$ python -q
>>> import numpy as np
>>> np.set_printoptions(precision=2, suppress=True, linewidth=100)
>>> K = np.load("case11.npy")
>>> K
array([[ 0,  1,  0,  2,  2],
       [ 0,  3,  2,  4,  4],
       [ 1,  4,  3,  5,  5],
       [ 2,  6,  3,  6,  7],
       [ 3,  6,  3,  6,  8],
       [ 5,  6,  5,  7, 10],
       [ 5,  7,  5,  7, 10],
       [ 6,  7,  7,  8, 10],
       [ 6,  8,  9, 10, 11],
       [ 8,  8, 11, 12, 11],
       [ 9, 10, 11, 12, 11],
       [11, 11, 12, 12, 12],
       [11, 11, 12, 12, 13],
       [11, 12, 14, 12, 13],
       [12, 13, 16, 13, 14],
       [14, 14, 18, 13, 14],
       [15, 15, 20, 15, 15],
       [16, 15, 20, 15, 15],
       [17, 17, 22, 17, 15],
       [17, 18, 23, 19, 16],
       [17, 19, 25, 20, 18],
       [19, 20, 26, 21, 18],
       [21, 21, 27, 22, 19],
       [23, 23, 27, 24, 19],
       [25, 25, 27, 25, 21],
       [25, 25, 28, 27, 23],
       [27, 27, 30, 28, 24],
       [27, 29, 31, 29, 25],
       [28, 31, 33, 31, 27],
       [28, 32, 33, 31, 29],
       [28, 32, 35, 31, 31],
       [28, 33, 37, 33, 32],
       [30, 34, 38, 34, 32],
       [31, 36, 39, 35, 32],
       [32, 37, 39, 37, 34],
       [32, 39, 40, 37, 34],
       [33, 40, 40, 39, 35],
       [35, 42, 42, 39, 35],
       [35, 43, 44, 39, 36],
       [35, 44, 45, 39, 36]])
>>> lab = K[:, 0] > np.median(K[:, 0])
>>> u = K[lab].mean(axis=0) - K[~lab].mean(axis=0)
>>> lab.astype(int)
array([0, 0, 0, 0, 0, 0, 0, 0, 0, 0, 0, 0, 0, 0, 0, 0, 0, 0, 0, 0, 0, 1, 1, 1, 1, 1, 1, 1, 1, 1, 1,
       1, 1, 1, 1, 1, 1, 1, 1, 1])
>>> u
array([19.67, 22.22, 23.31, 20.82, 17.38])
